% ipython --no-banner

In [1]: import numpy as np

In [2]: import numpy.linalg as la

In [3]: np.set_printoptions(suppress=True, linewidth=120)

In [4]: data = np.array([[9, 6, 3, 3, 4, 5],
   ...:     [4, 11, 6, 1, 4, 0],
   ...:     [0, 9, 0, 7, 4, 5],
   ...:     [2, 7, 4, 17, 1, 5],
   ...:     [7, 6, 1, 7, 3, 1],
   ...:     [0, 2, 2, 6, 9, 7]])

In [5]: np.allclose(data @ data.T, data.T @ data)
Out[5]: False

In [6]: (data - data.T) / 2
Out[6]: 
array([[ 0. ,  1. ,  1.5,  0.5, -1.5,  2.5],
       [-1. ,  0. , -1.5, -3. , -1. , -1. ],
       [-1.5,  1.5,  0. ,  1.5,  1.5,  1.5],
       [-0.5,  3. , -1.5,  0. , -3. , -0.5],
       [ 1.5,  1. , -1.5,  3. ,  0. , -4. ],
       [-2.5,  1. , -1.5,  0.5,  4. ,  0. ]])

In [7]: data.inv()
Traceback (most recent call last):
  Cell In[7], line 1
    data.inv()
AttributeError: 'numpy.ndarray' object has no attribute 'inv'


In [8]: np.allclose(data, data.T)
Out[8]: False

In [9]: np.round(np.sort(np.abs(la.eigvals(data))), 2)
Out[9]: array([ 4.47,  5.12,  5.12,  8.19, 11.75, 28.82])

In [10]: print(round(la.det(data), 2))
-324652.0

In [11]: rng = np.random.default_rng(70033)

In [12]: z = rng.permutation(6)

In [13]: z
Out[13]: array([1, 5, 4, 0, 3, 2])

In [14]: Y = data[z][:, z]

In [15]: np.trace(Y)
Out[15]: np.int64(47)

In [16]: np.diag(Y)
Out[16]: array([11,  7,  3,  9, 17,  0])

In [17]: np.round(np.sort(np.abs(la.eigvals(Y))), 2)
Out[17]: array([ 4.47,  5.12,  5.12,  8.19, 11.75, 28.82])

In [18]: x = np.array([-1, -5, 4, 3, -1, 2])

In [19]: h = np.maximum(data @ x, 0)

In [20]: np.round(np.tanh(data @ x), 2)
Out[20]: array([-1., -1., -1.,  1., -1.,  1.])

In [21]: h
Out[21]: array([ 0,  0,  0, 39,  0, 21])

In [22]: print(np.flatnonzero(h > 1e-9))
[3 5]

In [23]: data * (h > 1e-9)[:, None]
Out[23]: 
array([[ 0,  0,  0,  0,  0,  0],
       [ 0,  0,  0,  0,  0,  0],
       [ 0,  0,  0,  0,  0,  0],
       [ 2,  7,  4, 17,  1,  5],
       [ 0,  0,  0,  0,  0,  0],
       [ 0,  2,  2,  6,  9,  7]])

In [24]: feats = np.load("run3.npy")

In [25]: feats
Out[25]: 
array([[-1., -3.,  1.,  3.],
       [-3.,  7., -3., -9.],
       [ 1., -3., -1.,  3.],
       [ 3., -9.,  3.,  7.]])

In [26]: th = np.radians(180)

In [27]: Rm = np.eye(4)

In [28]: Rm[0, 0] = Rm[2, 2] = np.cos(th)

In [29]: Rm[0, 2], Rm[2, 0] = -np.sin(th), np.sin(th)

In [30]: Rm.round(2) + 0
Out[30]: 
array([[-1.,  0.,  0.,  0.],
       [ 0.,  1.,  0.,  0.],
       [ 0.,  0., -1.,  0.],
       [ 0.,  0.,  0.,  1.]])

In [31]: Y = feats @ Rm.T

In [32]: np.round(la.svd(feats, compute_uv=False), 2), np.round(la.svd(Y, compute_uv=False), 2)
Out[32]: (array([18.,  2.,  2.,  2.]), array([18.,  2.,  2.,  2.]))

In [33]: print(Y.round(2))
[[ 1. -3. -1.  3.]
 [ 3.  7.  3. -9.]
 [-1. -3.  1.  3.]
 [-3. -9. -3.  7.]]

In [34]: np.allclose(feats @ feats.T, Y @ Y.T)
Out[34]: True

In [35]: np.allclose(la.norm(feats, axis=1), la.norm(Y, axis=1))
Out[35]: True

In [36]: np.round(la.det(Rm), 2), np.trace(Rm)
Out[36]: (np.float64(1.0), np.float64(0.0))

In [37]: w, V = la.eig(Y)

In [38]: np.round(np.prod(w), 2)
Out[38]: np.float64(-144.0)

In [39]: print(np.round(np.sort(la.eigvals(la.inv(Y))), 2))
[-0.5   0.08  0.37  0.5 ]

In [40]: np.round(np.sort(la.eigvals(Y.T)), 2)
Out[40]: array([-2.  ,  2.  ,  2.71, 13.29])

In [41]: K = np.load("arr.npy")

In [42]: print(K)
[[ 37.5   -5.39 -11.11   1.47   5.66  -8.97]
 [  4.8    6.57  -9.58  10.82  -1.94   5.77]
 [-10.35   6.99   1.23  14.51   6.88 -12.53]
 [ 10.74   7.87   3.22   3.11   6.59  -7.87]
 [-13.46   8.24  -2.07   2.04  -8.93  -0.63]
 [ -1.69   5.7    8.33   6.15   7.57  -7.42]
 [-33.62   1.28  15.2    7.73 -12.47  -6.46]
 [ -1.21   6.94  11.16   1.45   5.01 -12.26]
 [ -7.32   9.14   6.13   7.01  -2.34  -5.12]
 [ -5.43  13.13   4.24   9.58  19.4  -18.78]
 [ -9.28  13.33  -0.56   4.3    9.87 -10.66]
 [ 22.88   8.38  -7.26   6.86   6.34 -15.21]
 [-14.18   9.29  26.16  -0.1   -7.46 -10.57]]

In [43]: dist = la.norm(K[:, None] - K[None], axis=-1)

In [44]: dist[:5, :5].round(2)
Out[44]: 
array([[ 0.  , 39.71, 52.72, 33.2 , 56.1 ],
       [39.71,  0.  , 27.8 , 22.78, 23.65],
       [52.72, 27.8 ,  0.  , 24.52, 23.86],
       [33.2 , 22.78, 24.52,  0.  , 30.14],
       [56.1 , 23.65, 23.86, 30.14,  0.  ]])

In [45]: print(np.flatnonzero(dist[4] < dist.mean() / 2))
[4 8]

In [46]: dist[4].round(2)
Out[46]: array([56.1 , 23.65, 23.86, 30.14,  0.  , 24.26, 28.84, 25.63, 13.93, 36.29, 22.47, 42.62, 30.07])

In [47]: np.unravel_index(dist.round(6).argmax(), dist.shape)
Out[47]: (np.int64(0), np.int64(6))

In [48]: dist.shape
Out[48]: (13, 13)

In [49]: np.count_nonzero(K)
Out[49]: np.int64(78)

In [50]: np.abs(K).max()
Out[50]: np.float64(37.5)

In [51]: np.round(la.svd(K, compute_uv=False), 2)
Out[51]: array([70.32, 54.03, 27.59, 19.8 , 13.8 , 10.52])

In [52]: K[:, 6]
Traceback (most recent call last):
  Cell In[52], line 1
    K[:, 6]
IndexError: index 6 is out of bounds for axis 1 with size 6


In [53]: la.rank(K)
Traceback (most recent call last):
  Cell In[53], line 1
    la.rank(K)
AttributeError: module 'numpy.linalg' has no attribute 'rank'


In [54]: cen = K - K.mean(axis=0)

In [55]: V = la.svd(cen)[2][:2]

In [56]: Y = cen - cen @ V.T @ V

In [57]: np.round((cen @ V.T).std(axis=0), 2)
Out[57]: array([19.15,  9.25])

In [58]: np.round(Y.std(axis=0), 2)
Out[58]: array([3.  , 3.64, 5.78, 4.04, 2.75, 2.85])

In [59]: np.round(np.diag(V.T @ V), 2) + 0
Out[59]: array([0.78, 0.08, 0.24, 0.  , 0.57, 0.33])

In [60]: print(round(float(la.norm(Y) / la.norm(cen)), 2))
0.4

In [61]: np.round(np.cov(cen @ V.T, rowvar=False), 2) + 0
Out[61]: 
array([[397.34,   0.  ],
       [  0.  ,  92.7 ]])

In [62]: m1 = np.load("test7.npy")

In [63]: print(m1)
[[ 2  2 -1 -3  0]
 [ 0  2  2 -1 -3]
 [-3  0  2  2 -1]
 [-1 -3  0  2  2]
 [ 2 -1 -3  0  2]]

In [64]: print([round(float(x), 2) for x in la.svd(m1, compute_uv=False)[:3]])
[6.61, 6.61, 1.12]

In [65]: print(la.matrix_rank(m1, rtol=0.1))
4

In [66]: W0 = np.loadtxt("case17.csv", delimiter=",")

In [67]: W0
Out[67]: 
array([[  0.,   0.,   0.,   0.],
       [  0.,   0.,   0.,   0.],
       [  0.,  -2.,   7.,   9.],
       [  0.,   0.,   0.,   0.],
       [ -6.,  -9.,   9.,   6.],
       [  0.,   0.,   0.,   0.],
       [ -1.,  -8.,   8.,   0.],
       [  0.,   0.,   0.,   0.],
       [  0.,  -2.,   7.,   9.],
       [ -5.,  -1.,   1.,   6.],
       [  0.,   0.,   0.,   0.],
       [ -1.,  -8.,   8.,   0.],
       [ -9., -10.,  13.,  18.],
       [ -5.,  -1.,   1.,   6.],
       [  0.,   0.,   0.,   0.],
       [  0.,   0.,   0.,   0.],
       [  0.,  -2.,   7.,   9.],
       [-14., -11.,  14.,  24.],
       [  0.,   0.,   0.,   0.],
       [ -5.,  -1.,   1.,   6.],
       [  0.,   0.,   0.,   0.],
       [  0.,   0.,   0.,   0.],
       [ -1., -10.,  15.,   9.],
       [  0.,   0.,   0.,   0.]])

In [68]: q, Rm = la.qr(W0)

In [69]: print(round(abs(Rm[0, 0]), 2), round(float(la.norm(W0[:, 0])), 2))
19.77 19.77

In [70]: np.round(q.T @ q, 2) + 0
Out[70]: 
array([[1., 0., 0., 0.],
       [0., 1., 0., 0.],
       [0., 0., 1., 0.],
       [0., 0., 0., 1.]])

In [71]: np.round(q @ Rm, 2) + 0
Out[71]: 
array([[  0.,   0.,   0.,   0.],
       [  0.,   0.,   0.,   0.],
       [  0.,  -2.,   7.,   9.],
       [  0.,   0.,   0.,   0.],
       [ -6.,  -9.,   9.,   6.],
       [  0.,   0.,   0.,   0.],
       [ -1.,  -8.,   8.,   0.],
       [  0.,   0.,   0.,   0.],
       [  0.,  -2.,   7.,   9.],
       [ -5.,  -1.,   1.,   6.],
       [  0.,   0.,   0.,   0.],
       [ -1.,  -8.,   8.,   0.],
       [ -9., -10.,  13.,  18.],
       [ -5.,  -1.,   1.,   6.],
       [  0.,   0.,   0.,   0.],
       [  0.,   0.,   0.,   0.],
       [  0.,  -2.,   7.,   9.],
       [-14., -11.,  14.,  24.],
       [  0.,   0.,   0.,   0.],
       [ -5.,  -1.,   1.,   6.],
       [  0.,   0.,   0.,   0.],
       [  0.,   0.,   0.,   0.],
       [ -1., -10.,  15.,   9.],
       [  0.,   0.,   0.,   0.]])

In [72]: np.trace(q @ q.T)
Out[72]: np.float64(4.0)

In [73]: round(np.log10(la.cond(W0)))
Out[73]: 2

In [74]: np.argsort(-la.norm(W0, axis=0).round(6), kind="stable")[:3]
Out[74]: array([3, 2, 1])

In [75]: [round(float(x), 2) for x in la.svd(W0, compute_uv=False)[:3]]
Out[75]: [53.49, 16.95, 10.21]

In [76]: np.round(np.abs(la.svd(W0)[2][-1]), 2)
Out[76]: array([0.42, 0.63, 0.58, 0.3 ])

In [77]: la.cond(W0) > 100
Out[77]: np.False_

In [78]: Y = np.array([[2, 2, 1]])

In [79]: M = np.block([[np.zeros((1, 1)), Y], [Y.T, np.zeros((3, 3))]])

In [80]: M
Out[80]: 
array([[0., 2., 2., 1.],
       [2., 0., 0., 0.],
       [2., 0., 0., 0.],
       [1., 0., 0., 0.]])

In [81]: Uu, sig, vt = la.svd(M)

In [82]: V = vt[:(sig > 1e-8).sum()]

In [83]: x = M[2] + 5 * M[1] + rng.integers(2) * np.eye(4)[1]

In [84]: x
Out[84]: array([12.,  0.,  0.,  0.])

In [85]: np.allclose(V.T @ V @ x, x)
Out[85]: True

In [86]: np.round(la.norm(x - V.T @ V @ x), 2)
Out[86]: np.float64(0.0)

In [87]: mat = np.load("x.npy")

In [88]: mat
Out[88]: 
array([[ 0.68,  1.  , -0.96, -0.6 , -0.93,  0.  ],
       [-0.6 ,  0.74,  0.91,  0.88,  0.26, -0.21],
       [ 0.77,  0.12,  0.97, -1.  ,  0.89,  0.89],
       [ 0.21,  0.98, -0.98, -0.9 , -1.  ,  0.99],
       [ 0.14, -0.99,  0.75, -0.16,  0.97, -0.77],
       [ 0.99,  0.97, -1.  , -1.  , -0.86,  0.8 ],
       [-0.04, -0.14,  0.64, -0.02,  0.49, -0.04],
       [-0.91,  0.96,  0.99,  1.  ,  0.47, -0.61],
       [ 0.55,  0.91, -0.36, -0.7 , -0.23,  0.06],
       [-1.  , -1.  ,  1.  ,  1.  ,  1.  , -1.  ],
       [-0.54, -0.02, -0.72,  1.  ,  0.59, -1.  ],
       [ 0.94,  1.  , -0.98, -1.  , -0.99,  1.  ],
       [ 0.54, -0.36, -0.99, -0.91, -0.94,  0.8 ],
       [ 0.06,  0.92, -0.01,  0.45, -0.18, -0.46],
       [-0.97, -1.  ,  0.99,  1.  ,  0.98, -0.98],
       [ 0.54,  0.47, -0.34, -0.83, -0.06,  0.32]])

In [89]: cen = mat - mat.mean(axis=0)

In [90]: Uu, sig, vt = la.svd(cen, full_matrices=False)

In [91]: np.searchsorted(np.cumsum(sig ** 2) / (sig ** 2).sum(), 0.9) + 1
Out[91]: np.int64(3)

In [92]: np.round(cen.mean(axis=0), 2) + 0
Out[92]: array([0., 0., 0., 0., 0., 0.])

In [93]: round((sig ** 2).sum() ** 2 / (sig ** 4).sum(), 2)
Out[93]: np.float64(1.82)

In [94]: la.matrix_rank(cen)
Out[94]: np.int64(6)

In [95]: print(np.round(np.abs(vt[-1]), 2))
[0.64 0.15 0.04 0.69 0.06 0.28]

In [96]: np.abs(Uu[:, 0]).argmax()
Out[96]: np.int64(9)

In [97]: dist = la.norm(mat[:, None] - mat[None], axis=-1)

In [98]: la.matrix_rank(dist ** 2)
Out[98]: np.int64(8)

In [99]: print(dist[:5, :5].round(2))
[[0.   2.98 2.96 1.14 3.4 ]
 [2.98 0.   2.72 3.24 2.34]
 [2.96 2.72 0.   2.91 2.27]
 [1.14 3.24 2.91 0.   3.8 ]
 [3.4  2.34 2.27 3.8  0.  ]]

In [100]: Z = mat[[14, 12]].astype(float)

In [101]: for _ in range(4):
     ...:     z = la.norm(mat[:, None] - Z, axis=-1).argmin(axis=1)
     ...:     Z = np.array([mat[z == j].mean(axis=0) for j in range(2)])
     ...: 

In [102]: z
Out[102]: array([1, 0, 1, 1, 0, 1, 0, 0, 1, 0, 0, 1, 1, 0, 0, 1])

In [103]: np.abs(Z[1] - Z[0]).argmax()
Out[103]: np.int64(3)

In [104]: print(Z.round(2))
[[-0.48 -0.07  0.57  0.64  0.57 -0.63]
 [ 0.65  0.64 -0.58 -0.87 -0.52  0.61]]

In [105]: E = np.array([[-5, 0, 0, 0, 0, 0],
     ...:     [0, 0, 0, 0, 0, 0],
     ...:     [0, 0, 1, 0, 0, 0],
     ...:     [0, 0, 0, 3, 0, 0],
     ...:     [0, 0, 0, 0, 1, 0],
     ...:     [0, 0, 0, 0, 0, 5]])

In [106]: # symmetric, so the eigenvalues are real

In [107]: rk = la.matrix_rank(E)

In [108]: rk
Out[108]: np.int64(5)

In [109]: ns = la.svd(E)[2][rk:].T

In [110]: [int(la.matrix_rank(E[:, :j + 1])) for j in range(6)]
Out[110]: [1, 1, 2, 3, 4, 5]

In [111]: ns[:, 0] / ns[np.abs(ns[:, 0]).round(6).argmax(), 0]
Out[111]: array([0., 1., 0., 0., 0., 0.])

In [112]: np.allclose(E @ ns, 0)
Out[112]: True

In [113]: E @ ns
Out[113]: 
array([[0.],
       [0.],
       [0.],
       [0.],
       [0.],
       [0.]])
